>>> import numpy as np
>>> import numpy.linalg as la
>>> np.set_printoptions(precision=4, suppress=True, linewidth=120, sign=" ")
>>> J = np.load("run13.npy")
>>> print(J)
[[-0.9838 -3.9879  8.9893 -7.0572]
 [-1.9971 -1.9868  7.9826 -4.0506]
 [-0.0048 -0.0117 -0.0229  0.0099]]
>>> r0 = np.array([-1, -5, -3])
>>> print(np.correlate(J[1], J[2], "full"))
[-0.0198  0.0261  0.1479 -0.1901  0.0089  0.0091  0.0194]
>>> print(np.cross(J[1, :3], J[2, :3]))
[ 0.1389 -0.0841  0.0138]
>>> print(np.array([np.convolve(row, r0, "same") for row in J]))
[[  8.9069  13.9016 -25.9256   8.3181]
 [ 11.9723   7.9427 -29.902   -3.6948]
 [  0.0357   0.0958   0.1397   0.0192]]
>>> M = np.load("block1.npy")
>>> print(M)
[[-2.0431  0.9914 -9.7387]
 [ 4.6245 -0.2407 -8.8632]
 [ 0.8669  2.4643  9.6528]
 [-2.3327  3.2394  9.1687]
 [ 0.3524 -4.302  -9.0205]
 [ 8.4666  0.2345  5.3162]
 [-7.5066 -6.0266  2.7076]
 [ 8.1214  4.0663 -4.1843]
 [ 6.3428 -4.4448  6.3256]
 [-9.2673 -2.3951  2.895 ]
 [ 7.0486  6.8422  1.8712]
 [ 1.3162  9.8377  1.2194]
 [-2.5478 -7.8158 -5.694 ]
 [ 9.552   2.7049 -1.2008]
 [ 5.6125 -4.8484  6.7076]
 [ 9.4018  3.4049 -0.1175]
 [ 4.307   5.3028  7.3027]
 [ 0.5735  6.3901  7.6705]
 [ 1.1063 -9.7968 -1.6729]
 [-0.6229  9.9802  0.0899]
 [ 0.8483  9.9555 -0.4113]
 [-2.2576 -5.6893 -7.9079]
 [-1.3167  6.2897  7.662 ]]
>>> A2 = np.c_[M[:, :1] @ np.array([[8]]), np.array([-5, -2, 0, -1, -4, 0, 5, 4, -3, 1, -3, -3, 1, -4, -5, -2, 5, 0, -5, 1, 1, 4, -1])]
>>> print(A2)
[[-16.3448  -5.    ]
 [ 36.996   -2.    ]
 [  6.9352   0.    ]
 [-18.6616  -1.    ]
 [  2.8192  -4.    ]
 [ 67.7328   0.    ]
 [-60.0528   5.    ]
 [ 64.9712   4.    ]
 [ 50.7424  -3.    ]
 [-74.1384   1.    ]
 [ 56.3888  -3.    ]
 [ 10.5296  -3.    ]
 [-20.3824   1.    ]
 [ 76.416   -4.    ]
 [ 44.9     -5.    ]
 [ 75.2144  -2.    ]
 [ 34.456    5.    ]
 [  4.588    0.    ]
 [  8.8504  -5.    ]
 [ -4.9832   1.    ]
 [  6.7864   1.    ]
 [-18.0608   4.    ]
 [-10.5336  -1.    ]]
>>> print(la.matrix_rank(A2))
2
>>> print(J.ravel(order="F"))
[-0.9838 -1.9971 -0.0048 -3.9879 -1.9868 -0.0117  8.9893  7.9826 -0.0229 -7.0572 -4.0506  0.0099]
>>> print(J.reshape(-1, 2))
[[-0.9838 -3.9879]
 [ 8.9893 -7.0572]
 [-1.9971 -1.9868]
 [ 7.9826 -4.0506]
 [-0.0048 -0.0117]
 [-0.0229  0.0099]]
>>> print(J.reshape(2, -1))
[[-0.9838 -3.9879  8.9893 -7.0572 -1.9971 -1.9868]
 [ 7.9826 -4.0506 -0.0048 -0.0117 -0.0229  0.0099]]
>>> T = J.reshape(3, 2, -1)
>>> print(T.transpose(1, 0, 2))
[[[-0.9838 -3.9879]
  [-1.9971 -1.9868]
  [-0.0048 -0.0117]]

 [[ 8.9893 -7.0572]
  [ 7.9826 -4.0506]
  [-0.0229  0.0099]]]
>>> print(np.einsum("ihd,jhd->hij", T, T).shape)
(2, 3, 3)
>>> print(np.einsum("ihd,ihd->ih", T, T))
[[  16.8712  130.6116]
 [   7.9358   80.1293]
 [   0.0002    0.0006]]
>>> print(T.shape)
(3, 2, 2)
>>> print(np.swapaxes(T, 1, 2)[1])
[[-1.9971  7.9826]
 [-1.9868 -4.0506]]
>>> labels = M[:, 0] > np.median(M[:, 0])
>>> r0 = M[labels].mean(axis=0) - M[~labels].mean(axis=0)
>>> print(labels.astype(int))
[ 0  1  0  0  0  1  0  1  1  0  1  1  0  1  1  1  1  0  1  0  0  0  0]
>>> print(((M - M.mean(axis=0)) @ r0 > 0).astype(int))
[ 0  1  0  0  0  1  0  1  1  0  1  0  0  1  1  1  1  0  0  0  0  0  0]
>>> print(r0)
[ 8.0953  0.0974  0.5654]
>>> print(np.argsort(-np.abs(r0).round(6), kind="stable"))
[ 0  2  1]
>>> Ac = M - M.mean(axis=0)
>>> vecs = la.svd(Ac)[2][:1]
>>> A2 = Ac - Ac @ vecs.T @ vecs
>>> print(A2.std(axis=0))
[ 4.7111  3.5875  3.7103]
>>> print(np.cov(Ac @ vecs.T, rowvar=False))
48.105818433248324
>>> print(np.diag(vecs.T @ vecs))
[ 0.0631  0.4455  0.4915]
>>> hat = M @ la.solve(M.T @ M, M.T)
>>> print(np.trace(hat))
3.0
>>> print(la.matrix_rank(np.eye(23) - hat))
20
>>> print(hat @ M[:, 2])
[-9.7387 -8.8632  9.6528  9.1687 -9.0205  5.3162  2.7076 -4.1843  6.3256  2.895   1.8712  1.2194 -5.694  -1.2008
  6.7076 -0.1175  7.3027  7.6705 -1.6729  0.0899 -0.4113 -7.9079  7.662 ]
>>> arr = np.load("x.npy")
>>> print(arr)
[[ 1.     0.9    0.81   0.729]
 [ 0.9    1.     0.9    0.81 ]
 [ 0.81   0.9    1.     0.9  ]
 [ 0.729  0.81   0.9    1.   ]]
>>> w, vecs = la.eig(arr)
>>> print(np.sort(la.eigvals(la.inv(arr))))
[  0.2836   3.2296   9.7691  16.2967]
>>> print(w)
[ 3.5266  0.3096  0.1024  0.0614]
>>> print(np.round(arr @ vecs[:, 0] - w[0] * vecs[:, 0], 4) + 0)
[ 0.  0.  0.  0.]
>>> w, vecs = la.eigh(arr)
>>> x0 = np.array([-2, -1, 4, -3])
>>> print(vecs * np.maximum(w, 0) @ vecs.T)
[[ 1.     0.9    0.81   0.729]
 [ 0.9    1.     0.9    0.81 ]
 [ 0.81   0.9    1.     0.9  ]
 [ 0.729  0.81   0.9    1.   ]]
>>> print(la.eigvalsh(arr[1:, 1:]))
[ 0.0693  0.19    2.7407]
>>> print(round(x0 @ arr @ x0 / (x0 @ x0), 4), round(float(w[0]), 4), round(w[-1], 4))
0.1816 0.0614 3.5266
>>> print((np.sign(vecs[:, -1].round(6)) == np.sign(vecs[0, -1].round(6))).astype(int))
[ 1  1  1  1]
>>> print(np.abs(arr).sum(axis=1).max(), round(np.abs(w).max(), 4))
3.61 3.5266
>>> print(np.round(x0 @ arr @ x0, 4))
5.448
>>> L = la.cholesky(arr)
>>> print(L @ L.T)
[[ 1.     0.9    0.81   0.729]
 [ 0.9    1.     0.9    0.81 ]
 [ 0.81   0.9    1.     0.9  ]
 [ 0.729  0.81   0.9    1.   ]]
>>> print(round(float(np.prod(np.diag(L)) ** 2), 4), round(float(la.det(arr)), 4))
0.0069 0.0069
>>> Q, Rm = la.qr(arr)
>>> print(np.allclose(Rm.T @ Rm, arr.T @ arr))
True
>>> print(np.round(abs(Rm[0, 0]), 4), np.round(la.norm(arr[:, 0]), 4))
1.7313 1.7313
>>> print(Q @ Rm)
[[ 1.     0.9    0.81   0.729]
 [ 0.9    1.     0.9    0.81 ]
 [ 0.81   0.9    1.     0.9  ]
 [ 0.729  0.81   0.9    1.   ]]
>>> print(Rm)
[[-1.7313 -1.8018 -1.7825 -1.6842]
 [ 0.     -0.1723 -0.2689 -0.2987]
 [ 0.      0.     -0.1628 -0.2274]
 [ 0.      0.      0.      0.1412]]
>>> r0 = np.array([-3, 0, 3, 3])
>>> A2 = Rm + np.outer(r0, np.eye(4)[3])
>>> print(la.matrix_rank(A2 - Rm))
1
>>> print(np.round(la.det(A2) / la.det(Rm), 4), round(float(1 + la.solve(Rm, r0)[3]), 4))
22.2426 22.2426
>>> feats = np.load("dump.npy")
>>> print(feats)
[[ 0.  1.  0.  0.]
 [-2.  3.  0.  0.]
 [-2.  1.  2.  0.]
 [-2.  1.  0.  2.]]
>>> x0 = np.array([-3, 3, 3, -3])
>>> y = feats @ x0
>>> print(y)
[  3.  15.  15.   3.]
>>> print(la.solve(feats, y))
[-3.  3.  3. -3.]
>>> print(la.solve(feats.T, feats[2]))
[ 0. -0.  1.  0.]
>>> print(la.solve(feats, y + feats[:, 3]))
[-3.  3.  3. -2.]
>>> print(la.solve(feats, feats[:, 2]))
[-0. -0.  1.  0.]
>>> rng = np.random.default_rng(69840)
>>> labels = rng.permutation(4)
>>> A2 = feats[:, labels] * rng.choice([-1, 1], 4)
>>> print(A2)
[[ 0.  1. -0. -0.]
 [ 0.  3. -0.  2.]
 [ 0.  1. -2.  2.]
 [ 2.  1. -0.  2.]]
>>> left, _, vt = la.svd(feats.T @ A2)
>>> print(np.round(left @ vt, 4) + 0)
[[ 0.  0.  0. -1.]
 [ 0.  1.  0.  0.]
 [ 0.  0. -1.  0.]
 [ 1.  0.  0.  0.]]
>>> print(np.round(la.lstsq(feats, A2)[0], 4) + 0)
[[ 0.  0.  0. -1.]
 [ 0.  1.  0.  0.]
 [ 0.  0. -1.  0.]
 [ 1.  0.  0.  0.]]
>>> print(labels)
[ 3  1  2  0]
>>> Q, Rm = la.qr(A2)
>>> print(np.round(Q @ Rm, 4) + 0)
[[ 0.  1.  0.  0.]
 [ 0.  3.  0.  2.]
 [ 0.  1. -2.  2.]
 [ 2.  1.  0.  2.]]
>>> print(np.abs(np.diag(Rm)))
[ 2.      3.3166  1.9069  0.6325]
>>> print(abs(Rm[0, 0]), round(float(la.norm(A2[:, 0])), 4))
2.0 2.0
>>> print(round(np.trace(Q @ Q.T), 4))
4.0
>>> print(np.allclose(Rm.T @ Rm, A2.T @ A2))
True
>>> W0 = np.load("a.npy")
>>> print(W0)
[[ 0.5484  2.1181  1.0188]
 [-0.1154  2.4724  0.9112]
 [-0.1721  2.0056  0.8307]
 [-0.5534  1.2607  1.6561]
 [ 0.1825  2.9209  0.703 ]
 [ 0.2852  2.2054  0.9858]
 [-0.0977  1.891   1.0961]
 [ 2.1597  1.9095  2.9489]
 [ 1.9386  1.8733  2.7207]
 [ 2.1391  2.3333  2.9543]
 [ 1.9171  2.0006  3.2891]
 [ 1.7183  2.2553  3.434 ]
 [ 1.7091  1.8647  2.714 ]
 [ 2.2647  1.8975  3.2261]]
>>> d = la.norm(W0[:, None] - W0[None], axis=-1)
>>> print(np.flatnonzero(d[4] < d.mean() / 2))
[ 1  4  5]
>>> print(np.unravel_index(d.round(6).argmax(), d.shape))
(np.int64(4), np.int64(13))
>>> print(d[:5, :5])
[[ 0.      0.7601  0.7531  1.5347  0.9371]
 [ 0.7601  0.      0.4771  1.4883  0.5773]
 [ 0.7531  0.4771  0.      1.1754  0.9899]
 [ 1.5347  1.4883  1.1754  0.      2.0509]
 [ 0.9371  0.5773  0.9899  2.0509  0.    ]]
>>> print(d.mean(axis=1).argmax())
3
>>> Ac = W0 - W0.mean(axis=0)
>>> left, s, vt = la.svd(Ac, full_matrices=False)
>>> print(s ** 2 / (s ** 2).sum())
[ 0.8982  0.081   0.0208]
>>> print(np.round((s ** 2).sum() ** 2 / (s ** 4).sum(), 4))
1.2289
>>> print(np.abs(left[:, 0]).argmax())
13
>>> print(la.matrix_rank(Ac))
3
>>> labels = W0[:, 2] > np.median(W0[:, 2])
>>> r0 = W0[labels].mean(axis=0) - W0[~labels].mean(axis=0)
>>> print((((W0 - W0.mean(axis=0)) @ r0 > 0) == labels).mean())
1.0
>>> G = np.cov(W0, rowvar=False)
>>> print(np.argsort(-W0.std(axis=0).round(6), kind="stable"))
[ 2  0  1]
>>> print(np.argwhere(np.triu(np.abs(np.corrcoef(W0.T)) > 0.8, 1)))
[[ 0  2]]
>>> print(G.shape)
(3, 3)
>>> print(np.corrcoef(W0.T))
[[ 1.     -0.019   0.9044]
 [-0.019   1.     -0.2714]
 [ 0.9044 -0.2714  1.    ]]
>>> print(la.eigvalsh(G)[::-1])
[ 2.1868  0.1971  0.0508]
>>> hat = W0 @ la.solve(W0.T @ W0, W0.T)
>>> print(la.matrix_rank(np.eye(14) - hat))
11
>>> print(np.round(la.eigvalsh(hat), 4) + 0)
[ 0.  0.  0.  0.  0.  0.  0.  0.  0.  0.  0.  1.  1.  1.]
>>> X = np.loadtxt("case17.csv", delimiter=",")
>>> print(X)
[[ 0.  0. -1. -1.]
 [ 0.  0.  0.  0.]
 [-1.  0.  0. -1.]
 [-1.  0. -1.  0.]]
>>> w, vecs = la.eigh(X)
>>> x0 = np.array([2, -3, 1, 0])
>>> print(np.round(vecs * np.maximum(w, 0) @ vecs.T, 4) + 0)
[[ 0.6667  0.     -0.3333 -0.3333]
 [ 0.      0.      0.      0.    ]
 [-0.3333  0.      0.6667 -0.3333]
 [-0.3333  0.     -0.3333  0.6667]]
>>> print(la.eigvalsh(X[1:, 1:]))
[-1.  0.  1.]
>>> print(x0 @ X @ x0)
-4.0
>>> print(round(x0 @ X @ x0 / (x0 @ x0), 4), w[0], np.round(w[-1], 4))
-0.2857 -2.0 1.0
>>> print(np.allclose(X[:-1].T @ la.lstsq(X[:-1].T, X[-1])[0], X[-1]))
False
>>> print(np.abs(np.diag(la.qr(X)[1])) > 1e-9)
[ True False  True  True]
>>> x0 = np.array([0, 0, -1])
>>> print(np.einsum("ij,j->i", M, x0))
[ 9.7387  8.8632 -9.6528 -9.1687  9.0205 -5.3162 -2.7076  4.1843 -6.3256 -2.895  -1.8712 -1.2194  5.694   1.2008
 -6.7076  0.1175 -7.3027 -7.6705  1.6729 -0.0899  0.4113  7.9079 -7.662 ]
>>> print(la.norm(M @ x0) <= la.norm(M, 2) * la.norm(x0) + 1e-9)
True
>>> print(M @ x0)
[ 9.7387  8.8632 -9.6528 -9.1687  9.0205 -5.3162 -2.7076  4.1843 -6.3256 -2.895  -1.8712 -1.2194  5.694   1.2008
 -6.7076  0.1175 -7.3027 -7.6705  1.6729 -0.0899  0.4113  7.9079 -7.662 ]
>>> print(M * x0)
[[-0.      0.      9.7387]
 [ 0.     -0.      8.8632]
 [ 0.      0.     -9.6528]
 [-0.      0.     -9.1687]
 [ 0.     -0.      9.0205]
 [ 0.      0.     -5.3162]
 [-0.     -0.     -2.7076]
 [ 0.      0.      4.1843]
 [ 0.     -0.     -6.3256]
 [-0.     -0.     -2.895 ]
 [ 0.      0.     -1.8712]
 [ 0.      0.     -1.2194]
 [-0.     -0.      5.694 ]
 [ 0.      0.      1.2008]
 [ 0.     -0.     -6.7076]
 [ 0.      0.      0.1175]
 [ 0.      0.     -7.3027]
 [ 0.      0.     -7.6705]
 [ 0.     -0.      1.6729]
 [-0.      0.     -0.0899]
 [ 0.      0.      0.4113]
 [-0.     -0.      7.9079]
 [-0.      0.     -7.662 ]]
>>> x0 @ M
Traceback (most recent call last):
  File "<python-input-128>", line 1, in <module>
    x0 @ M
    ~~~^~~
ValueError: matmul: Input operand 1 has a mismatch in its core dimension 0, with gufunc signature (n?,k),(k,m?)->(n?,m?) (size 23 is different from 3)
>>> print((M @ x0).argmax())
0
>>> m1 = np.load("w.npy")
>>> print(m1)
[[ 0.  1.  1.]
 [ 1.  0.  1.]
 [ 1.  1.  0.]]
>>> print(round(la.eigvalsh(m1).min(), 4))
-1.0
>>> print(np.all(la.eigvalsh(m1) > 0))
False
>>> T = np.stack([m1, 4 * m1, m1[::-1]])
>>> print(la.norm(T, axis=(1, 2)))
[ 2.4495  9.798   2.4495]
>>> print((T @ m1.T).shape)
(3, 3, 3)
>>> print(la.matrix_rank(T))
[ 3  3  3]
>>> w, vecs = la.eig(m1)
>>> print(w)
[-1.  2. -1.]
>>> print(np.sort(la.eigvals(m1.T)))
[-1. -1.  2.]
>>> w, vecs = la.eigh(m1)
>>> x0 = np.array([-1, 4, -5])
>>> print(la.eigvalsh(m1[1:, 1:]))
[-1.  1.]
>>> print(np.abs(m1).sum(axis=1).max(), round(np.abs(w).max(), 4))
2.0 2.0
>>> print(x0 @ m1 @ x0)
-38.0
>>> E = np.load("out9.npy")
>>> print(E)
[[ 0 -2  0  2]
 [-1  2  1  1]
 [-2  0  0 -1]]
>>> r0 = np.array([-3, -3])
>>> print(np.array([np.convolve(row, r0, "same") for row in E]))
[[ 0  6  6 -6]
 [ 3 -3 -9 -6]
 [ 6  6  0  3]]
>>> print(np.polyval(r0, E[2]))
[ 3 -3 -3  0]
